$ python3 -q
>>> import numpy as np
>>> import numpy.linalg as la
>>> np.set_printoptions(suppress=True, linewidth=200)
>>> F = np.array([[-3.3, 3.0, -3.85],
...     [-0.32, 1.73, -1.66],
...     [-2.04, 2.7, -3.6],
...     [5.78, 0.77, 0.41],
...     [5.03, -0.38, -1.04],
...     [-0.68, -0.04, -0.69],
...     [5.17, 1.07, 2.03],
...     [6.61, 1.59, -1.73],
...     [1.13, 1.67, -1.87],
...     [-0.38, 2.31, -3.97],
...     [-0.92, 3.0, -3.63],
...     [5.8, -0.63, -0.83],
...     [4.1, -0.63, -0.97],
...     [4.66, 0.71, 0.29],
...     [-1.35, 3.41, -3.26],
...     [-1.41, 3.6, -1.17]])
>>> proj = F @ la.solve(F.T @ F, F.T)
>>> la.matrix_rank(np.eye(16) - proj)
np.int64(13)
>>> np.allclose(proj @ proj, proj)
True
>>> W0 = np.tril(np.array([[-6, -4, -8, 0], [6, 0, -7, -9], [-4, 0, 2, 9], [3, -4, -5, 9]]), -1) + np.eye(4, dtype=int)
>>> W0
array([[ 1,  0,  0,  0],
       [ 6,  1,  0,  0],
       [-4,  0,  1,  0],
       [ 3, -4, -5,  1]])
>>> np.argsort(-la.norm(W0, axis=0).round(6), kind="stable")[:3]
array([0, 2, 1])
>>> round(np.log10(la.cond(W0)))
2
>>> round(float(la.norm(W0, 2) / la.norm(W0)), 2)
0.84
>>> la.matrix_rank(W0, rtol=0.1)
np.int64(2)
>>> U, sigma, Vh = la.svd(W0)
>>> sigma.round(2)
array([8.61, 5.64, 0.23, 0.09])
>>> Y = U[:, :2] @ np.diag(sigma[:2]) @ Vh[:2]
>>> la.matrix_rank(Y)
np.int64(2)
>>> np.round(np.abs(W0 - Y).max(), 2)
np.float64(0.13)
>>> np.round(la.norm(W0 - Y, 2), 2), round(float(sigma[2]), 2)
(np.float64(0.23), 0.23)
>>> round(la.norm(W0 - Y) / la.norm(W0), 2)
np.float64(0.02)
>>> np.prod(np.diag(W0)), round(la.det(W0), 2)
(np.int64(1), np.float64(1.0))
>>> la.matrix_rank(W0 - W0[0, 0] * np.eye(4))
np.int64(2)
